% ipython --no-banner

In [1]: import numpy as np

In [2]: np.set_printoptions(precision=2, suppress=True, linewidth=160, legacy="1.25")

In [3]: tidy = lambda a: np.round(a, 2) + 0

In [4]: arr = np.loadtxt("w.csv", delimiter=",")

In [5]: arr
Out[5]: 
array([[ 0.,  2.,  0., -1., -3.],
       [ 0.,  0.,  2., -2., -1.],
       [ 0.,  0.,  0.,  3.,  3.],
       [ 0.,  0.,  0.,  0.,  0.],
       [ 0.,  0.,  0.,  0.,  0.]])

In [6]: U, sig, vt = np.linalg.svd(arr)

In [7]: tidy(sig)
Out[7]: array([5.7 , 2.47, 1.53, 0.  , 0.  ])

In [8]: M2 = U[:, :3] @ np.diag(sig[:3]) @ vt[:3]

In [9]: tidy(np.abs(arr - M2).max())
Out[9]: 0.0

In [10]: G = arr.T @ arr

In [11]: (arr @ arr.T).shape
Out[11]: (5, 5)

In [12]: tidy(np.linalg.svd(arr, compute_uv=False) ** 2)
Out[12]: array([32.53,  6.12,  2.35,  0.  ,  0.  ])

In [13]: np.trace(G), (arr ** 2).sum()
Out[13]: (41.0, 41.0)

In [14]: def softmax(z):
    ...:     e = np.exp(z - z.max(axis=-1, keepdims=True))
    ...:     return e / e.sum(axis=-1, keepdims=True)
    ...: 

In [15]: softmax(arr).sum(axis=1)
Out[15]: array([1., 1., 1., 1., 1.])

In [16]: att = arr @ arr.T / np.sqrt(5)

In [17]: softmax(att).round(6).argmax(axis=1)
Out[17]: array([0, 1, 2, 0, 0])

In [18]: tidy(softmax(att))
Out[18]: 
array([[0.98, 0.02, 0.  , 0.  , 0.  ],
       [0.14, 0.83, 0.  , 0.01, 0.01],
       [0.  , 0.  , 1.  , 0.  , 0.  ],
       [0.2 , 0.2 , 0.2 , 0.2 , 0.2 ],
       [0.2 , 0.2 , 0.2 , 0.2 , 0.2 ]])
